$ python3 -q
>>> import numpy as np
>>> np.set_printoptions(precision=2, suppress=True, linewidth=200)
>>> W0 = np.load("case5.npy")
>>> W0
array([[ 1, -1, -1,  1, -1,  1,  1, -1],
       [ 1,  1, -1, -1, -1, -1,  1,  1],
       [ 1,  1, -1, -1,  1,  1, -1, -1]])
>>> u, r1 = W0[0], W0[1]
>>> u @ r1
np.int64(0)
>>> pr = (u @ r1) / (u @ u) * u
>>> (r1 - pr) @ u
np.float64(0.0)
>>> print(np.outer(u, r1))
[[ 1  1 -1 -1 -1 -1  1  1]
 [-1 -1  1  1  1  1 -1 -1]
 [-1 -1  1  1  1  1 -1 -1]
 [ 1  1 -1 -1 -1 -1  1  1]
 [-1 -1  1  1  1  1 -1 -1]
 [ 1  1 -1 -1 -1 -1  1  1]
 [ 1  1 -1 -1 -1 -1  1  1]
 [-1 -1  1  1  1  1 -1 -1]]
>>> r1 - pr
array([ 1.,  1., -1., -1., -1., -1.,  1.,  1.])
>>> pr
array([ 0., -0., -0.,  0., -0.,  0.,  0., -0.])
>>> round(np.linalg.norm(u + r1) ** 2 + np.linalg.norm(u - r1) ** 2, 2)
np.float64(32.0)
>>> x0 = np.array([3, 2, -2, -2, 3, 3, 2, 0])
>>> print(W0 * x0)
[[ 3 -2  2 -2 -3  3  2  0]
 [ 3  2  2  2 -3 -3  2  0]
 [ 3  2  2  2  3  3 -2  0]]
>>> W0 @ np.ones(8)
array([0., 0., 0.])
>>> np.diff(W0, axis=0)
array([[ 0,  2,  0, -2,  0, -2,  0,  2],
       [ 0,  0,  0,  0,  2,  2, -2, -2]])
>>> np.count_nonzero(W0)
np.int64(24)
>>> print(np.abs(W0).max())
1
>>> np.linalg.svd(W0, compute_uv=False)
array([2.83, 2.83, 2.83])
>>> M = np.loadtxt("w.csv", delimiter=",")
>>> M
array([[ 1.01,  0.99,  1.99,  3.  ],
       [ 1.02,  1.02,  1.99,  3.01],
       [ 1.03,  0.99,  2.  ,  3.  ],
       [ 1.02,  1.03,  1.96,  2.97],
       [ 0.99,  0.97,  2.  ,  3.01],
       [ 0.97,  0.97,  1.99,  2.96],
       [ 2.01, -0.03,  3.  ,  3.  ],
       [ 2.  ,  0.02,  3.05,  3.  ],
       [ 2.02,  0.02,  3.02,  2.98],
       [ 1.97,  0.  ,  3.02,  2.98],
       [ 2.02,  0.  ,  2.99,  3.  ],
       [ 2.02,  0.02,  2.98,  2.97],
       [ 2.04, -0.02,  3.  ,  3.01],
       [ 2.01,  0.01,  2.97,  3.02],
       [ 1.98, -0.01,  2.97,  2.96],
       [ 1.98,  0.01,  2.97,  3.03],
       [ 1.99, -0.04,  2.98,  3.03],
       [ 1.96,  0.01,  2.96,  2.99]])
>>> print(M.reshape(2, -1))
[[ 1.01  0.99  1.99  3.    1.02  1.02  1.99  3.01  1.03  0.99  2.    3.    1.02  1.03  1.96  2.97  0.99  0.97  2.    3.01  0.97  0.97  1.99  2.96  2.01 -0.03  3.    3.    2.    0.02  3.05  3.
   2.02  0.02  3.02  2.98]
 [ 1.97  0.    3.02  2.98  2.02  0.    2.99  3.    2.02  0.02  2.98  2.97  2.04 -0.02  3.    3.01  2.01  0.01  2.97  3.02  1.98 -0.01  2.97  2.96  1.98  0.01  2.97  3.03  1.99 -0.04  2.98  3.03
   1.96  0.01  2.96  2.99]]
>>> blk = M.reshape(18, 2, -1)
>>> np.swapaxes(blk, 1, 2)[4]
array([[0.99, 2.  ],
       [0.97, 3.01]])
>>> blk[:, 0]
array([[ 1.01,  0.99],
       [ 1.02,  1.02],
       [ 1.03,  0.99],
       [ 1.02,  1.03],
       [ 0.99,  0.97],
       [ 0.97,  0.97],
       [ 2.01, -0.03],
       [ 2.  ,  0.02],
       [ 2.02,  0.02],
       [ 1.97,  0.  ],
       [ 2.02,  0.  ],
       [ 2.02,  0.02],
       [ 2.04, -0.02],
       [ 2.01,  0.01],
       [ 1.98, -0.01],
       [ 1.98,  0.01],
       [ 1.99, -0.04],
       [ 1.96,  0.01]])
>>> np.einsum("ihd,jhd->hij", blk, blk).shape
(2, 18, 18)
>>> blk.shape
(18, 2, 2)
>>> m1 = np.load("data.npy")
>>> m1
array([[-2,  3,  7,  6, -3, -5, -7],
       [-2,  5,  0, -5, -3,  3,  5],
       [ 4,  8, -7, -4,  6, -2,  2]])
>>> ang = np.radians(98)
>>> r_ = np.eye(7)
>>> r_[6, 6] = r_[2, 2] = np.cos(ang)
>>> r_[6, 2], r_[2, 6] = -np.sin(ang), np.sin(ang)
>>> r_
array([[ 1.  ,  0.  ,  0.  ,  0.  ,  0.  ,  0.  ,  0.  ],
       [ 0.  ,  1.  ,  0.  ,  0.  ,  0.  ,  0.  ,  0.  ],
       [ 0.  ,  0.  , -0.14,  0.  ,  0.  ,  0.  ,  0.99],
       [ 0.  ,  0.  ,  0.  ,  1.  ,  0.  ,  0.  ,  0.  ],
       [ 0.  ,  0.  ,  0.  ,  0.  ,  1.  ,  0.  ,  0.  ],
       [ 0.  ,  0.  ,  0.  ,  0.  ,  0.  ,  1.  ,  0.  ],
       [ 0.  ,  0.  , -0.99,  0.  ,  0.  ,  0.  , -0.14]])
>>> A2 = m1 @ r_.T
>>> print(A2)
[[-2.    3.   -7.91  6.   -3.   -5.   -5.96]
 [-2.    5.    4.95 -5.   -3.    3.   -0.7 ]
 [ 4.    8.    2.95 -4.    6.   -2.    6.65]]
>>> np.allclose(m1 @ m1.T, A2 @ A2.T)
True
>>> np.linalg.svd(m1, compute_uv=False), np.linalg.svd(A2, compute_uv=False)
(array([16.9 , 10.46,  8.49]), array([16.9 , 10.46,  8.49]))
>>> np.allclose(np.linalg.norm(m1, axis=1), np.linalg.norm(A2, axis=1))
True
>>> print(round(np.linalg.det(r_), 2), np.round(np.trace(r_), 2))
1.0 4.72
>>> np.abs(A2 - m1).max(axis=0)
array([ 0.  ,  0.  , 14.91,  0.  ,  0.  ,  0.  ,  5.7 ])
>>> K = np.load("arr.npy")
>>> print(K)
[[10  5 10  5 10  0]
 [-2 -1 -2 -1 -2  0]
 [-8 -4 -8 -4 -8  0]
 [ 8  4  8  4  8  0]
 [-8 -4 -8 -4 -8  0]]
>>> np.linalg.matrix_rank(K, rtol=0.1)
np.int64(1)
>>> np.linalg.cond(K) > 100
np.True_
>>> round(float(np.linalg.norm(K, 2) / np.linalg.norm(K)), 2)
1.0
>>> print(np.argsort(-np.linalg.norm(K, axis=0).round(6), kind="stable")[:3])
[0 2 4]
>>> np.allclose(K[:-1].T @ np.linalg.lstsq(K[:-1].T, K[-1])[0], K[-1])
True
>>> print(K @ np.linalg.pinv(K) @ K)
[[10.  5. 10.  5. 10.  0.]
 [-2. -1. -2. -1. -2.  0.]
 [-8. -4. -8. -4. -8.  0.]
 [ 8.  4.  8.  4.  8.  0.]
 [-8. -4. -8. -4. -8.  0.]]
>>> print(round(float(np.trace(np.linalg.pinv(K) @ K)), 2))
1.0
>>> np.unique(K.round(6), axis=0).shape
(4, 6)
>>> x0 = np.array([-1, 0, 2, -2, 1, 2])
>>> a = np.maximum(K @ x0, 0)
>>> np.flatnonzero(a > 1e-9)
array([0, 3])
>>> np.tanh(K @ x0)
array([ 1.  , -0.96, -1.  ,  1.  , -1.  ])
>>> U, sigma, Vt = np.linalg.svd(K)
>>> np.argmax(sigma[:-1] / (sigma[1:] + 1e-6)) + 1
np.int64(1)
>>> A2 = U[:, :1] @ np.diag(sigma[:1]) @ Vt[:1]
>>> round(float(np.linalg.norm(K - A2, 2)), 2), np.round(sigma[1], 2)
(0.0, np.float64(0.0))
>>> np.linalg.matrix_rank(K, rtol=0.05)
np.int64(1)
>>> round(np.abs(K - A2).max(), 2)
np.float64(0.0)
>>> np.linalg.matrix_rank(A2)
np.int64(1)
>>> U, sigma, Vt = np.linalg.svd(K)
>>> V = Vt[:(sigma > 1e-8).sum()]
>>> rng = np.random.default_rng(55395)
>>> x0 = K[1] + -1 * K[4] + rng.integers(2) * np.eye(6)[2]
>>> x0
array([6., 3., 7., 3., 6., 0.])
>>> np.diag(V.T @ V)
array([0.29, 0.07, 0.29, 0.07, 0.29, 0.  ])
>>> V.T @ V
array([[0.29, 0.14, 0.29, 0.14, 0.29, 0.  ],
       [0.14, 0.07, 0.14, 0.07, 0.14, 0.  ],
       [0.29, 0.14, 0.29, 0.14, 0.29, 0.  ],
       [0.14, 0.07, 0.14, 0.07, 0.14, 0.  ],
       [0.29, 0.14, 0.29, 0.14, 0.29, 0.  ],
       [0.  , 0.  , 0.  , 0.  , 0.  , 0.  ]])
>>> E = np.load("layer12.npy")
>>> E
array([[ 2,  1,  1],
       [ 0,  2,  2],
       [-1, -2,  1],
       [-2, -2,  0],
       [-1,  1, -2]])
>>> A2 = np.c_[E[:, :1] @ np.array([[-1]]), np.array([-2, -2, -1, -3, 1])]
>>> A2
array([[-2, -2],
       [ 0, -2],
       [ 1, -1],
       [ 2, -3],
       [ 1,  1]])
>>> np.round(np.linalg.norm(A2 - E @ np.linalg.lstsq(E, A2)[0], axis=0), 2) + 0
array([0.  , 2.91])
>>> np.linalg.matrix_rank(np.c_[E, A2])
np.int64(4)
>>> np.linalg.matrix_rank(A2)
np.int64(2)
